$ ipython --no-banner

In [1]: import numpy as np

In [2]: np.set_printoptions(precision=1, suppress=True, linewidth=140, legacy="1.25")

In [3]: def rnd(a):
   ...:     return np.round(a, 1) + 0
   ...: 

In [4]: Z = np.array([[1, 0, 3]])

In [5]: rng = np.random.default_rng(6649)

In [6]: J = rng.normal(size=(12, 1)) @ Z + np.array([-1, 2, 1])

In [7]: rnd(J)
Out[7]: 
array([[-1.5,  2. , -0.4],
       [-1.4,  2. , -0.1],
       [-0.3,  2. ,  3.2],
       [-0.7,  2. ,  1.8],
       [ 0.8,  2. ,  6.4],
       [-1.9,  2. , -1.8],
       [-2.5,  2. , -3.4],
       [-1.5,  2. , -0.5],
       [-1.3,  2. ,  0. ],
       [-1.2,  2. ,  0.3],
       [-2.1,  2. , -2.3],
       [-2.4,  2. , -3.2]])

In [8]: rank = np.linalg.matrix_rank(J)

In [9]: rank
Out[9]: 2

In [10]: null = np.linalg.svd(J)[2][rank:].T

In [11]: rnd(J @ null)
Out[11]: 
array([[0.],
       [0.],
       [0.],
       [0.],
       [0.],
       [0.],
       [0.],
       [0.],
       [0.],
       [0.],
       [0.],
       [0.]])

In [12]: [int(np.linalg.matrix_rank(J[:, :j + 1])) for j in range(3)]
Out[12]: [1, 2, 2]

In [13]: null.shape
Out[13]: (3, 1)

In [14]: r0, r1 = J[4], J[11]

In [15]: rnd(r0 @ r1)
Out[15]: -18.2

In [16]: rnd(r0 @ r0)
Out[16]: 45.4

In [17]: p = (r0 @ r1) / (r0 @ r0) * r0

In [18]: (r1 - p) @ r0
Out[18]: 0.0

In [19]: rnd(p)
Out[19]: array([-0.3, -0.8, -2.6])

In [20]: rnd(r1 - p)
Out[20]: array([-2.1,  2.8, -0.6])

In [21]: rnd(np.linalg.norm(r0 + r1) ** 2 + np.linalg.norm(r0 - r1) ** 2)
Out[21]: 130.6

In [22]: left, s, Vh = np.linalg.svd(J)

In [23]: vecs = Vh[:(s > 1e-8).sum()]

In [24]: x0 = J[1] + -1 * J[6] + rng.integers(2) * np.eye(3)[0]

In [25]: rnd(x0)
Out[25]: array([1.1, 0. , 3.3])

In [26]: rnd(np.linalg.norm(x0 - vecs.T @ vecs @ x0))
Out[26]: 0.0

In [27]: rnd(np.diag(vecs.T @ vecs))
Out[27]: array([0.4, 0.7, 0.9])

In [28]: np.linalg.matrix_rank(np.vstack([J, x0]))
Out[28]: 2

In [29]: np.allclose(vecs.T @ vecs @ x0, x0)
Out[29]: True

In [30]: rnd(vecs.T @ vecs)
Out[30]: 
array([[ 0.4, -0.4,  0.2],
       [-0.4,  0.7,  0.1],
       [ 0.2,  0.1,  0.9]])

In [31]: np.unique(J.round(6), axis=0).shape
Out[31]: (12, 3)

In [32]: data = np.loadtxt("a.csv", delimiter=",")

In [33]: data
Out[33]: 
array([[ 0.,  2.,  3.],
       [ 1.,  3.,  3.],
       [ 0.,  0., -3.]])

In [34]: data.sum(axis=1)
Out[34]: array([ 5.,  7., -3.])

In [35]: np.unravel_index(np.abs(data).argmax(), data.shape)
Out[35]: (0, 2)

In [36]: np.count_nonzero(data)
Out[36]: 6

In [37]: left, s, Vh = np.linalg.svd(data, full_matrices=False)

In [38]: (s > 1e-8).sum()
Out[38]: 3

In [39]: np.allclose(left * s @ Vh, data)
Out[39]: True

In [40]: rnd(Vh @ Vh.T)
Out[40]: 
array([[1., 0., 0.],
       [0., 1., 0.],
       [0., 0., 1.]])

In [41]: rnd(np.abs(Vh[0]))
Out[41]: array([0.1, 0.5, 0.8])

In [42]: left.shape, s.shape, Vh.shape
Out[42]: ((3, 3), (3,), (3, 3))

In [43]: rnd(np.cumsum(s ** 2) / np.sum(s ** 2))
Out[43]: array([0.9, 1. , 1. ])

In [44]: rnd(np.sqrt((s ** 2).sum())), rnd(np.linalg.norm(data))
Out[44]: (6.4, 6.4)

In [45]: rnd(left.T @ data @ Vh.T)
Out[45]: 
array([[6.1, 0. , 0. ],
       [0. , 1.9, 0. ],
       [0. , 0. , 0.5]])

In [46]: np.abs(left[:, 0]).round(6).argmax()
Out[46]: 1

In [47]: W1 = np.array([[3, 0, 4], [2, 4, 1], [5, 1, 1]])

In [48]: b = np.array([0, 1, 0])

In [49]: H = np.maximum(J @ W1 + b, 0)

In [50]: (H > 0).astype(int)
Out[50]: 
array([[0, 1, 0],
       [0, 1, 0],
       [1, 1, 1],
       [1, 1, 1],
       [1, 1, 1],
       [0, 1, 0],
       [0, 1, 0],
       [0, 1, 0],
       [0, 1, 0],
       [1, 1, 0],
       [0, 1, 0],
       [0, 1, 0]])

In [51]: Z = np.array([[-7, 8, 4], [-5, -6, 2], [7, -2, -3]])

In [52]: W1 @ Z
Out[52]: 
array([[  7,  16,   0],
       [-27, -10,  13],
       [-33,  32,  19]])

In [53]: q, r_ = np.linalg.qr(data)

In [54]: q.T @ q
Out[54]: 
array([[1., 0., 0.],
       [0., 1., 0.],
       [0., 0., 1.]])

In [55]: q
Out[55]: 
array([[ 0., -1.,  0.],
       [-1.,  0.,  0.],
       [-0., -0.,  1.]])

In [56]: np.trace(q @ q.T)
Out[56]: 3.0

In [57]: np.abs(np.diag(r_))
Out[57]: array([1., 2., 3.])

In [58]: r_
Out[58]: 
array([[-1., -3., -3.],
       [ 0., -2., -3.],
       [ 0.,  0., -3.]])

In [59]: F = np.load("sample5.npy")

In [60]: F
Out[60]: 
array([[ 3. , -0.3, -5.1],
       [ 4.1,  6.4,  2.4],
       [ 4.1,  5.5,  3.4],
       [ 1.7,  1.6, -3.2],
       [ 1.5,  3.2, -6.3],
       [ 2.6,  3.7, -5.8],
       [ 5.5,  4.2,  2.2],
       [ 4.2,  1.3, -4.3],
       [ 3.2, -0.4, -4.1],
       [ 4.9, -1.3, -4.5],
       [ 5. , -1.5, -4.5],
       [ 1.3,  5.7, -6.9],
       [ 5.6,  5.6,  1.7],
       [ 5.8, -1.7, -4.7],
       [ 1.5,  3.7, -6.2],
       [ 3.7,  1.4, -3.2],
       [ 6. ,  3.8,  1.7],
       [ 0.6,  4. , -7. ],
       [ 1. ,  2.5, -4.9],
       [ 1.3,  4.2, -5.9],
       [ 1.1,  5.1, -5.8],
       [ 2.8,  2.7, -7.4],
       [ 6.1,  1.2, -3.9]])

In [61]: np.argsort(-np.linalg.norm(J, axis=0).round(6), kind="stable")[:3]
Out[61]: array([2, 1, 0])

In [62]: [round(float(x), 1) for x in np.linalg.svd(J, compute_uv=False)[:3]]
Out[62]: [10.1, 7.9, 0.0]

In [63]: q, vecs = np.linalg.qr(F[:, :2])[0], np.linalg.qr(F[:, 2:])[0]

In [64]: s = np.linalg.svd(q.T @ vecs, compute_uv=False)

In [65]: rnd(s)
Out[65]: array([0.5])

In [66]: (s > 0.9).sum()
Out[66]: 0

In [67]: labels = F[:, 1] > np.median(F[:, 1])

In [68]: r0 = F[labels].mean(axis=0) - F[~labels].mean(axis=0)

In [69]: ((F - F.mean(axis=0)) @ r0 > 0).astype(int)
Out[69]: array([0, 1, 1, 0, 0, 0, 1, 0, 0, 0, 0, 1, 1, 0, 0, 0, 1, 0, 0, 1, 1, 0, 0])

In [70]: B = np.array([[-0.1, -0.3], [1.3, 0.0], [1.5, -0.3]])

In [71]: Z = np.array([[1.7, 0.0, -0.2], [1.0, 1.8, 0.1]])

In [72]: W0 = B @ Z

In [73]: rnd(W0)
Out[73]: 
array([[-0.5, -0.5,  0. ],
       [ 2.2,  0. , -0.3],
       [ 2.2, -0.5, -0.3]])

In [74]: [round(float(x), 1) for x in np.linalg.svd(W0, compute_uv=False)[:3]]
Out[74]: [3.2, 0.7, 0.0]

In [75]: rank = np.linalg.matrix_rank(W0)

In [76]: rank
Out[76]: 2

In [77]: null = np.linalg.svd(W0)[2][rank:].T

In [78]: rnd(null @ null.T)
Out[78]: 
array([[ 0. ,  0. ,  0.1],
       [ 0. ,  0. , -0.1],
       [ 0.1, -0.1,  1. ]])

In [79]: np.allclose(W0 @ null, 0)
Out[79]: True

In [80]: null.shape
Out[80]: (3, 1)

In [81]: np.linalg.matrix_rank(W0.T @ W0), np.linalg.matrix_rank(W0 @ W0.T)
Out[81]: (2, 2)

In [82]: B = W0 / np.linalg.norm(W0, axis=1, keepdims=True)

In [83]: G = B @ B.T

In [84]: rnd(np.linalg.norm(B, axis=1))
Out[84]: array([1., 1., 1.])

In [85]: (np.abs(G) > 0.9).astype(int)
Out[85]: 
array([[1, 0, 0],
       [0, 1, 1],
       [0, 1, 1]])

In [86]: np.linalg.lstsq(W0[:-1].T, W0[-1])[2]
Out[86]: 2

In [87]: np.allclose(W0[:-1].T @ np.linalg.lstsq(W0[:-1].T, W0[-1])[0], W0[-1])
Out[87]: True

In [88]: rnd(np.trace(np.linalg.pinv(W0) @ W0))
Out[88]: 2.0

In [89]: np.abs(np.diag(np.linalg.qr(W0)[1])) > 1e-9
Out[89]: array([ True,  True, False])

In [90]: feats = np.load("arr.npy")

In [91]: feats
Out[91]: 
array([[  5.,   2.,  -6.,  -3.],
       [  2.,   8., -12.,  -6.],
       [ -6., -12.,  40.,  18.],
       [ -3.,  -6.,  18.,  13.]])

In [92]: B = feats + rng.integers(-2, 3, (4, 1)) @ rng.integers(-2, 3, (1, 4))

In [93]: B
Out[93]: 
array([[  7.,   3.,  -7.,  -5.],
       [ -2.,   6., -10.,  -2.],
       [ -4., -11.,  39.,  16.],
       [  1.,  -4.,  16.,   9.]])

In [94]: np.abs(B - feats).sum(axis=1)
Out[94]: array([ 6., 12.,  6., 12.])

In [95]: B = np.array([[-1, 3], [2, 3]])

In [96]: Z = np.kron(B, feats)

In [97]: rnd(np.linalg.norm(Z, 2)), rnd(np.linalg.norm(B, 2) * np.linalg.norm(feats, 2))
Out[97]: (233.3, 233.3)

In [98]: Z.shape
Out[98]: (8, 8)

In [99]: proj = np.triu(np.array([[-2, -2, -1, -1], [0, -2, -2, 1], [-1, 2, -1, -2], [2, 1, 2, 1]]), 1) + np.eye(4)

In [100]: B = proj @ feats @ np.linalg.inv(proj)

In [101]: rnd(np.linalg.det(B))
Out[101]: 3456.0

In [102]: np.trace(B), np.trace(feats)
Out[102]: (66.0, 66.0)

In [103]: B
Out[103]: 
array([[ 10.,  24.,  18.,   0.],
       [ 11.,  48.,  33.,   0.],
       [  0.,   0.,   4.,   0.],
       [ -3., -12.,  -9.,   4.]])

In [104]: np.linalg.matrix_rank(B)
Out[104]: 4

In [105]: np.poly(B)
Out[105]: array([    1.,   -66.,   696., -2656.,  3456.])

In [106]: rnd(np.linalg.norm(feats[0] - feats[2]))
Out[106]: 53.6

In [107]: rnd(np.linalg.norm(feats, axis=0))
Out[107]: array([ 8.6, 15.7, 45.9, 23.2])

In [108]: np.linalg.norm(feats, axis=1).argmax()
Out[108]: 2

In [109]: rnd(np.linalg.norm(feats, "nuc"))
Out[109]: 66.0

In [110]: A = np.load("case19.npy")

In [111]: A
Out[111]: 
array([[1, 0, 0, 0],
       [0, 0, 1, 0],
       [0, 0, 0, 1],
       [0, 1, 0, 0]])

In [112]: B = np.inv(A)
AttributeError: module 'numpy' has no attribute 'inv'


In [113]: B = np.linalg.inv(A)

In [114]: rnd(np.linalg.det(A) * B)
Out[114]: 
array([[1., 0., 0., 0.],
       [0., 0., 0., 1.],
       [0., 1., 0., 0.],
       [0., 0., 1., 0.]])

In [115]: rnd(np.linalg.inv(B))
Out[115]: 
array([[1., 0., 0., 0.],
       [0., 0., 1., 0.],
       [0., 0., 0., 1.],
       [0., 1., 0., 0.]])

In [116]: np.allclose(B, A.T)
Out[116]: True

In [117]: (np.abs(B) > 1e-9).astype(int)
Out[117]: 
array([[1, 0, 0, 0],
       [0, 0, 0, 1],
       [0, 1, 0, 0],
       [0, 0, 1, 0]])

In [118]: r0 = np.array([2, 0])

In [119]: np.cross(A[1, :3], A[0, :3])
Out[119]: array([0, 1, 0])

In [120]: np.polyval(r0, A[1])
Out[120]: array([0, 0, 2, 0])

In [121]: np.convolve(A[1], r0)
Out[121]: array([0, 0, 2, 0, 0])

In [122]: np.array([np.convolve(row, r0, "same") for row in A])
Out[122]: 
array([[2, 0, 0, 0],
       [0, 0, 2, 0],
       [0, 0, 0, 2],
       [0, 2, 0, 0]])

In [123]: mat = np.load("w.npy")

In [124]: mat
Out[124]: 
array([[ 1,  1, -1, -1, -1, -1,  1,  1],
       [ 1, -1, -1,  1,  1, -1, -1,  1],
       [ 1,  1,  1,  1, -1, -1, -1, -1]])

In [125]: left, s, Vh = np.linalg.svd(mat, full_matrices=False)

In [126]: rnd(s)
Out[126]: array([2.8, 2.8, 2.8])

In [127]: (s > 1e-8).sum()
Out[127]: 3

In [128]: rnd(left.T @ mat @ Vh.T)
Out[128]: 
array([[2.8, 0. , 0. ],
       [0. , 2.8, 0. ],
       [0. , 0. , 2.8]])

In [129]: np.allclose(left * s @ Vh, mat)
Out[129]: True

In [130]: np.linalg.norm(mat, axis=1).argmax()
Out[130]: 0

In [131]: rnd(np.linalg.norm(mat[1], 1)), rnd(np.linalg.norm(mat[1], np.inf))
Out[131]: (8.0, 1.0)

In [132]: rnd(np.linalg.norm(mat, "nuc"))
Out[132]: 8.5

In [133]: rnd(np.linalg.norm(mat, axis=1))
Out[133]: array([2.8, 2.8, 2.8])

In [134]: mat[1] @ mat[2]
Out[134]: 0

In [135]: rnd(np.linalg.norm(mat, 1)), rnd(np.linalg.norm(mat, np.inf))
Out[135]: (3.0, 8.0)

In [136]: r0, r1 = data[1], data[2]

In [137]: r0 @ r0
Out[137]: 19.0

In [138]: r0 @ r1
Out[138]: -9.0

In [139]: p = (r0 @ r1) / (r0 @ r0) * r0

In [140]: (r1 - p) @ r0
Out[140]: 0.0

In [141]: rnd(r1 - p)
Out[141]: array([ 0.5,  1.4, -1.6])

In [142]: np.linalg.matrix_rank(np.outer(r0, r1))
Out[142]: 1

In [143]: rnd(np.linalg.norm(r0 + r1) ** 2 + np.linalg.norm(r0 - r1) ** 2)
Out[143]: 56.0

In [144]: r0 = np.array([2, 4])

In [145]: np.cross(mat[1, :3], mat[2, :3])
Out[145]: array([ 0, -2,  2])

In [146]: np.convolve(mat[1], r0)
Out[146]: array([ 2,  2, -6, -2,  6,  2, -6, -2,  4])

In [147]: np.array([np.convolve(row, r0, "same") for row in mat])
Out[147]: 
array([[ 2,  6,  2, -6, -6, -6, -2,  6],
       [ 2,  2, -6, -2,  6,  2, -6, -2],
       [ 2,  6,  6,  6,  2, -6, -6, -6]])
